>>> import numpy as np
>>> np.set_printoptions(precision=1, suppress=True, linewidth=100, sign=" ")
>>> X = np.loadtxt("mat.csv", delimiter=",")
>>> X
array([[ 15., -13.,   6.,   9.],
       [-13.,  21.,  -1.,  -3.],
       [  6.,  -1.,  15.,   9.],
       [  9.,  -3.,   9.,  36.]])
>>> # symmetric
>>> print(np.linalg.norm(X, axis=1).argmax())
3
>>> np.linalg.norm(X, axis=1)
array([ 22.6,  24.9,  18.5,  38.3])
>>> round(np.linalg.norm(X, 2), 1)
np.float64(45.9)
>>> round(np.linalg.norm(X, "nuc"), 1)
np.float64(87.0)
>>> round(np.linalg.norm(X[0], 1), 1), np.round(np.linalg.norm(X[0], np.inf), 1)
(np.float64(43.0), np.float64(15.0))
>>> round(float(np.linalg.norm(X, 1)), 1), round(float(np.linalg.norm(X, np.inf)), 1)
(57.0, 57.0)
>>> round(float(np.linalg.norm(X[0] - X[3])), 1)
29.6
>>> print(np.round(np.linalg.norm(X) ** 2 / np.linalg.norm(X, 2) ** 2, 1))
1.4
>>> print(np.linalg.norm(X, axis=0))
[ 22.6  24.9  18.5  38.3]
>>> F = np.array([[0, 1, 0, 2], [0, 0, -1, 0], [0, 0, 0, -1], [0, 0, 0, 0]])
>>> print(F)
[[ 0  1  0  2]
 [ 0  0 -1  0]
 [ 0  0  0 -1]
 [ 0  0  0  0]]
>>> # rows and columns are dependent
>>> (F - F.T) / 2
array([[ 0. ,  0.5,  0. ,  1. ],
       [-0.5,  0. , -0.5,  0. ],
       [ 0. ,  0.5,  0. , -0.5],
       [-1. ,  0. ,  0.5,  0. ]])
>>> np.linalg.matrix_power(F, 3)
array([[ 0,  0,  0,  1],
       [ 0,  0,  0,  0],
       [ 0,  0,  0,  0],
       [ 0,  0,  0,  0]])
>>> F @ F
array([[ 0,  0, -1,  0],
       [ 0,  0,  0,  1],
       [ 0,  0,  0,  0],
       [ 0,  0,  0,  0]])
>>> assert F == F.T
Traceback (most recent call last):
  File "<python-input-20>", line 1, in <module>
    assert F == F.T
           ^^^^^^^^
ValueError: The truth value of an array with more than one element is ambiguous. Use a.any() or a.all()
>>> np.sort(np.abs(np.linalg.eigvals(F)))
array([ 0.,  0.,  0.,  0.])
>>> F.inv()
Traceback (most recent call last):
  File "<python-input-22>", line 1, in <module>
    F.inv()
    ^^^^^
AttributeError: 'numpy.ndarray' object has no attribute 'inv'
